$ python3 -q
>>> import numpy as np
>>> from numpy import linalg as LA
>>> np.set_printoptions(precision=2, suppress=True, linewidth=120)
>>> W0 = np.array([[0, 0, 6, -3], [0, 0, 7, -7], [0, 0, 0, 9], [0, 0, 0, 0]])
>>> # rank 2
>>> vec = np.array([1, 1, 1, 2])
>>> h = np.maximum(W0 @ vec, 0)
>>> h
array([ 0,  0, 18,  0])
>>> np.maximum(W0 @ (3 * vec), 0)
array([ 0,  0, 54,  0])
>>> np.flatnonzero(h > 1e-9)
array([2])
>>> Uu, sigma, vt = LA.svd(W0, full_matrices=False)
>>> print(np.allclose(Uu * sigma @ vt, W0))
True
>>> sigma.round(2) + 0
array([13.57,  6.31,  0.  ,  0.  ])
>>> Uu.shape, sigma.shape, vt.shape
((4, 4), (4,), (4, 4))
>>> np.round(Uu.T @ Uu, 2) + 0
array([[1., 0., 0., 0.],
       [0., 1., 0., 0.],
       [0., 0., 1., 0.],
       [0., 0., 0., 1.]])
>>> np.abs(Uu[:, 0]).round(6).argmax()
np.int64(1)
>>> round(float(np.sqrt((sigma ** 2).sum())), 2), np.round(LA.norm(W0), 2)
(14.97, np.float64(14.97))
>>> round(float(LA.det(W0[::-1])), 2)
0.0
>>> np.poly(W0)
array([1., 0., 0., 0., 0.])
>>> A = np.loadtxt("data.csv", delimiter=",")
>>> A
array([[0., 1., 0., 0., 2.],
       [1., 0., 0., 0., 0.],
       [0., 0., 0., 0., 0.],
       [0., 0., 0., 0., 0.],
       [2., 0., 0., 0., 0.]])
>>> vals, vecs = LA.eigh(A)
>>> np.round(vecs @ np.diag(vals) @ vecs.T, 2) + 0
array([[0., 1., 0., 0., 2.],
       [1., 0., 0., 0., 0.],
       [0., 0., 0., 0., 0.],
       [0., 0., 0., 0., 0.],
       [2., 0., 0., 0., 0.]])
>>> np.abs(vecs[:, -1])
array([0.71, 0.32, 0.  , 0.  , 0.63])
>>> print(np.round(vecs.T @ A @ vecs, 2) + 0)
[[-2.24  0.    0.    0.    0.  ]
 [ 0.    0.    0.    0.    0.  ]
 [ 0.    0.    0.    0.    0.  ]
 [ 0.    0.    0.    0.    0.  ]
 [ 0.    0.    0.    0.    2.24]]
>>> np.unique(vals.round(6) + 0, return_counts=True)[1]
array([1, 3, 1])
>>> vals, vecs = LA.eigh(A)
>>> vec = np.array([1, 3, 3, 3, 1])
>>> round(vec @ A @ vec / (vec @ vec), 2), round(vals[0], 2), np.round(vals[-1], 2)
(np.float64(0.34), np.float64(-2.24), np.float64(2.24))
>>> LA.eigvalsh(A[1:, 1:])
array([0., 0., 0., 0.])
>>> np.round(vecs * np.abs(vals) @ vecs.T, 2) + 0
array([[2.24, 0.  , 0.  , 0.  , 0.  ],
       [0.  , 0.45, 0.  , 0.  , 0.89],
       [0.  , 0.  , 0.  , 0.  , 0.  ],
       [0.  , 0.  , 0.  , 0.  , 0.  ],
       [0.  , 0.89, 0.  , 0.  , 1.79]])
>>> (np.sign(vecs[:, -1].round(6)) == np.sign(vecs[0, -1].round(6))).astype(int)
array([1, 1, 0, 0, 1])
>>> np.abs(A).sum(axis=1).max(), np.round(np.abs(vals).max(), 2)
(np.float64(3.0), np.float64(2.24))
>>> np.round(LA.det(A), 2)
np.float64(0.0)
>>> (LA.matrix_power((A != 0) + (A.T != 0) + np.eye(5), 5) > 0).astype(int)
array([[1, 1, 0, 0, 1],
       [1, 1, 0, 0, 1],
       [0, 0, 1, 0, 0],
       [0, 0, 0, 1, 0],
       [1, 1, 0, 0, 1]])
>>> A @ A
array([[5., 0., 0., 0., 0.],
       [0., 1., 0., 0., 2.],
       [0., 0., 0., 0., 0.],
       [0., 0., 0., 0., 0.],
       [0., 2., 0., 0., 4.]])
>>> print(np.unique(A.round(6), axis=0).shape)
(4, 5)
>>> print(np.round(np.trace(LA.pinv(A) @ A), 2))
2.0
>>> np.abs(np.diag(LA.qr(A)[1])) > 1e-9
array([ True,  True, False, False, False])
>>> np.allclose(A[:-1].T @ LA.lstsq(A[:-1].T, A[-1])[0], A[-1])
True
>>> LA.lstsq(A[:-1].T, A[-1])[2]
np.int32(2)
>>> data = np.array([[-1, 0, 1], [2, 3, 4]])
>>> # row 1 dominates
>>> vec = np.array([-1, 3, -1])
>>> h = np.maximum(data @ vec, 0)
>>> np.flatnonzero(h > 1e-9)
array([1])
>>> data.T @ h
array([ 6,  9, 12])
>>> np.maximum(data @ vec, 0) - np.maximum(-data @ vec, 0)
array([0, 3])
>>> np.tanh(data @ vec)
array([0., 1.])
>>> data * (h > 1e-9)[:, None]
array([[0, 0, 0],
       [2, 3, 4]])
>>> X = np.loadtxt("out6.csv", delimiter=",")
>>> X
array([[  2.58,   0.04,  -2.9 ,   0.7 ,   5.27],
       [  9.6 ,   4.  ,  -4.36,  -0.01,   5.2 ],
       [ 11.62,   3.82,  -5.1 ,   0.61,   4.9 ],
       [ -5.7 ,  -5.89,   1.89,   2.1 ,  -3.81],
       [ -7.32,  -3.72,   2.99,   0.43,  -3.46],
       [ -6.  ,   3.02,   4.51,  -3.3 ,  -3.89],
       [  5.38,   4.55,  -2.03,  -1.39,   3.44],
       [  6.99,   0.  ,  -5.47,   1.81,   7.9 ],
       [ -7.73,  -4.89,   3.41,   1.02,  -5.07],
       [  8.1 ,  -3.3 ,  -5.71,   4.  ,   4.81],
       [ -3.53,   3.93,   2.89,  -3.2 ,  -1.42],
       [ -0.38,  -1.21,   0.42,   0.62,  -1.63],
       [ -0.49,  -0.3 ,   1.7 ,   0.  ,  -4.41],
       [ -2.9 ,  -3.69,   0.41,   1.51,  -0.91],
       [ 11.91,   4.33,  -5.75,   0.4 ,   6.9 ],
       [ -0.87,  -4.7 ,  -1.14,   2.62,   0.37],
       [ 10.44,  -1.38,  -5.48,   3.42,   3.29],
       [  4.8 ,   2.02,  -2.21,  -0.01,   2.6 ],
       [  0.49,   0.35,  -1.71,  -0.02,   4.41],
       [  5.41,   4.59,  -2.  ,  -1.41,   3.4 ],
       [  1.48,   6.5 ,   0.5 ,  -3.52,   1.99],
       [  6.35,  -1.8 ,  -4.88,   2.69,   5.49],
       [ -8.61,   0.62,   5.03,  -2.53,  -4.4 ],
       [  7.22,   1.39,  -4.9 ,   0.99,   7.12],
       [ -2.45,  -1.83,   0.32,   0.49,   0.26],
       [  2.09,   0.5 ,  -0.41,   0.19,  -0.69],
       [ -1.12,   3.3 ,   0.23,  -2.23,   3.11],
       [ -1.92,   0.12,   0.19,  -0.52,   1.52],
       [-10.55,   2.4 ,   7.29,  -4.12,  -7.31],
       [-11.37,  -1.62,   6.51,  -1.89,  -7.29],
       [  5.99,  -1.35,  -2.88,   2.31,   0.71],
       [ -2.97,  -2.78,   1.73,   0.92,  -3.68],
       [ -2.55,  -0.13,   2.43,  -0.6 ,  -4.1 ]])
>>> round(np.log10(LA.cond(X)))
3
>>> np.argsort(-LA.norm(X, axis=0).round(6), kind="stable")[:3]
array([0, 4, 2])
>>> np.abs(LA.svd(X)[2][-1])
array([0.22, 0.51, 0.05, 0.83, 0.03])
>>> E = np.load("a.npy")
>>> E
array([[ -3.89,  -3.62,  -0.2 ,   6.2 ],
       [  0.34,   5.41,  -5.06, -21.62],
       [  1.22,  -3.48,  -9.54,  -9.27],
       [ -8.24,  -8.63,  -2.16,  -2.26],
       [ -6.67,   2.9 ,  -6.14,   1.05],
       [ 14.52,  10.72,   3.9 ,   8.17],
       [ -2.3 ,  -3.73,  -9.51,  13.38],
       [  7.97,  -4.24,  -2.72,  -9.87],
       [-12.87,   0.51,   6.52,  -5.97],
       [  4.89,  10.63,   6.09,   1.24],
       [  4.48,   2.99,   7.92,   8.35],
       [ 10.95,   1.55,   0.61,  -2.97],
       [ -8.48, -19.24,  -6.  ,   8.36],
       [  3.56,   7.97,   2.69,  -5.1 ],
       [  5.6 , -13.09,  -1.87,  -7.7 ],
       [-11.37, -11.22,   7.06, -13.21],
       [  6.72,  -4.63,  -0.52,  -4.4 ],
       [ 14.99,   5.4 ,  -2.95,   1.63],
       [  3.87,   3.9 ,   0.19,  -5.75],
       [ 13.88, -15.65,   4.96, -13.81],
       [ -0.52,  -8.63,  -5.91,  -5.32],
       [-10.57,  -9.68,   4.69,  -0.13],
       [-10.73, -17.44,  -2.79,   3.53],
       [ -2.57, -10.44,   2.53,  17.09],
       [  9.99,  14.74,   8.1 ,   9.04],
       [ -5.79,   2.73,  -6.29,  -0.6 ],
       [  4.  ,   3.04, -12.1 ,   6.41],
       [-16.72,  -2.52,  -5.15,   9.68],
       [  1.46,  -6.4 ,  -5.3 ,   4.36]])
>>> Xc = E - E.mean(axis=0)
>>> vecs = LA.svd(Xc)[2][:2]
>>> A2 = Xc - Xc @ vecs.T @ vecs
>>> np.round(np.cov(Xc @ vecs.T, rowvar=False), 2) + 0
array([[109.51,   0.  ],
       [  0.  ,  81.59]])
>>> A2.std(axis=0)
array([4.44, 4.25, 5.32, 1.77])
>>> np.diag(vecs.T @ vecs)
array([0.51, 0.54, 0.02, 0.92])
>>> print(LA.norm(A2, axis=1).round(6).argmax())
19
>>> u, g = E[15], E[16]
>>> round(u @ g, 2)
np.float64(30.0)
>>> round(u @ u, 2)
np.float64(479.51)
>>> pr = (u @ g) / (u @ u) * u
>>> LA.matrix_rank(np.outer(u, g))
np.int64(1)
>>> M = np.arange(8).reshape(2, 4) + -3
>>> print(M)
[[-3 -2 -1  0]
 [ 1  2  3  4]]
>>> print(round(LA.norm(M[1], 1), 2), round(float(LA.norm(M[1], np.inf)), 2))
10.0 4.0
>>> round(LA.norm(M[1] - M[0]), 2)
np.float64(8.0)
>>> LA.norm(M, axis=0)
array([3.16, 2.83, 3.16, 4.  ])
>>> M[1] @ M[0]
np.int64(-10)
>>> print(round(float(LA.norm(M, "nuc")), 2))
8.93
>>> round(LA.norm(M) ** 2 / LA.norm(M, 2) ** 2, 2)
np.float64(1.26)
>>> round(float(LA.norm(M, 2)), 2)
5.9
>>> vec = np.array([-2, -1, 1, -2])
>>> h = np.maximum(M @ vec, 0)
>>> M * (h > 1e-9)[:, None]
array([[-3, -2, -1,  0],
       [ 0,  0,  0,  0]])
>>> np.tanh(M @ vec)
array([ 1., -1.])
>>> np.flatnonzero(h > 1e-9)
array([0])
>>> np.maximum(M @ (3 * vec), 0)
array([21,  0])
>>> print(M.reshape(-1, 2))
[[-3 -2]
 [-1  0]
 [ 1  2]
 [ 3  4]]
>>> M.reshape(2, 5)
Traceback (most recent call last):
  File "<python-input-85>", line 1, in <module>
    M.reshape(2, 5)
    ~~~~~~~~~^^^^^^
ValueError: cannot reshape array of size 8 into shape (2,5)
>>> blk = M.reshape(2, 2, -1)
>>> np.swapaxes(blk, 1, 2)[0]
array([[-3, -1],
       [-2,  0]])
>>> blk[:, 0]
array([[-3, -2],
       [ 1,  2]])
>>> np.einsum("ihd,ihd->ih", blk, blk)
array([[13,  1],
       [ 5, 25]])
>>> F = np.diag(np.array([1, 1, 0, 1, 2])) + 5 * np.eye(5, k=1) + 5 * np.eye(5, k=-1)
>>> F
array([[1., 5., 0., 0., 0.],
       [5., 1., 5., 0., 0.],
       [0., 5., 0., 5., 0.],
       [0., 0., 5., 1., 5.],
       [0., 0., 0., 5., 2.]])
>>> vals, vecs = LA.eig(F)
>>> np.sort(LA.eigvals(F.T))
array([-7.95, -3.77,  1.  ,  6.27,  9.45])
>>> np.sort(LA.eigvals(F @ F))
array([ 1.  , 14.22, 39.26, 63.17, 89.36])
>>> np.round(np.prod(vals), 2)
np.float64(1775.0)
>>> vals, vecs = LA.eigh(F)
>>> vec = np.array([2, -2, -1, -3, 1])
>>> np.abs(F).sum(axis=1).max(), round(float(np.abs(vals).max()), 2)
(np.float64(11.0), 9.45)
>>> np.round(vec @ F @ vec / (vec @ vec), 2), round(vals[0], 2), round(vals[-1], 2)
(np.float64(-0.05), np.float64(-7.95), np.float64(9.45))
>>> (np.sign(vecs[:, -1].round(6)) == np.sign(vecs[0, -1].round(6))).astype(int)
array([1, 1, 1, 1, 1])
>>> LA.eigvalsh(F[1:, 1:])
array([-7.37, -1.86,  4.3 ,  8.93])
>>> G = F.T @ F
>>> LA.svd(F, compute_uv=False) ** 2
array([89.36, 63.17, 39.26, 14.22,  1.  ])
>>> np.trace(G), (F ** 2).sum()
(np.float64(207.0), np.float64(207.0))
>>> LA.eigvalsh(G)[::-1]
array([89.36, 63.17, 39.26, 14.22,  1.  ])
>>> G
array([[26., 10., 25.,  0.,  0.],
       [10., 51.,  5., 25.,  0.],
       [25.,  5., 50.,  5., 25.],
       [ 0., 25.,  5., 51., 15.],
       [ 0.,  0., 25., 15., 29.]])
>>> G = np.cov(X, rowvar=False)
>>> X.std(axis=0)
array([6.38, 3.12, 3.62, 2.  , 4.29])
>>> np.polyfit(X[:, 4], X[:, 1], 1)
array([0.26, 0.05])
>>> np.corrcoef(X.T)
array([[ 1.  ,  0.35, -0.96,  0.48,  0.88],
       [ 0.35,  1.  , -0.14, -0.66,  0.35],
       [-0.96, -0.14,  1.  , -0.64, -0.93],
       [ 0.48, -0.66, -0.64,  1.  ,  0.38],
       [ 0.88,  0.35, -0.93,  0.38,  1.  ]])
>>> print(np.round(LA.eigvalsh(G)[::-1], 2) + 0)
[72.74 12.61  3.22  0.    0.  ]
>>> G.shape
(5, 5)
>>> def softmax(z):
...     e = np.exp(z - z.max(axis=-1, keepdims=True))
...     return e / e.sum(axis=-1, keepdims=True)
... 
>>> np.round(softmax(F[1]), 2) + 0
array([0.49, 0.01, 0.49, 0.  , 0.  ])
>>> np.round(softmax(F[1] + 4), 2) + 0
array([0.49, 0.01, 0.49, 0.  , 0.  ])
>>> np.round(softmax(10 * F[1]), 2) + 0
array([0.5, 0. , 0.5, 0. , 0. ])
>>> S = F @ F.T / np.sqrt(5)
>>> softmax(S).round(6).argmax(axis=1)
array([0, 1, 2, 3, 4])
>>> A2 = np.array([[3, 4], [8, 7]])
>>> Z = np.array([[7, 3, 4, 7], [3, 8, 9, 3], [4, 6, 0, 7], [0, 9, 4, 9]])
>>> J = np.block([[A2, np.array([[-2, -3, -3, -2], [-1, -3, 0, 1]])], [np.zeros((4, 2)), Z]])
>>> J
array([[ 3.,  4., -2., -3., -3., -2.],
       [ 8.,  7., -1., -3.,  0.,  1.],
       [ 0.,  0.,  7.,  3.,  4.,  7.],
       [ 0.,  0.,  3.,  8.,  9.,  3.],
       [ 0.,  0.,  4.,  6.,  0.,  7.],
       [ 0.,  0.,  0.,  9.,  4.,  9.]])
>>> W = np.array([[0, 4, 0, 1, 5],
...     [0, 3, 5, 0, 2],
...     [4, 5, 4, 2, 5],
...     [1, 1, 4, 4, 5],
...     [0, 0, 0, 0, 4],
...     [4, 5, 5, 5, 3]])
>>> beta = np.array([0, 1, 0, 3, 1])
>>> act = np.maximum(J @ W + beta, 0)
>>> act
array([[  0.,   2.,   0.,   0.,   0.],
       [  0.,  51.,  24.,   2.,  38.],
       [ 59.,  74.,  75.,  64.,  88.],
       [ 32.,  39.,  59.,  56., 101.],
       [ 50.,  62.,  75.,  70.,  72.],
       [ 45.,  55.,  81.,  84.,  89.]])
>>> LA.matrix_rank(act)
np.int64(5)
>>> (act > 0).mean(axis=0)
array([0.67, 1.  , 0.83, 0.83, 0.83])
>>> Z = np.array([[3, 5, -3], [3, 1, -2], [0, 3, 0], [-4, 0, 5], [0, 1, 5]])
>>> print(W @ Z)
[[  8   9  22]
 [  9  20   4]
 [ 19  42  13]
 [-10  23  40]
 [  0   4  20]
 [  7  43  18]]
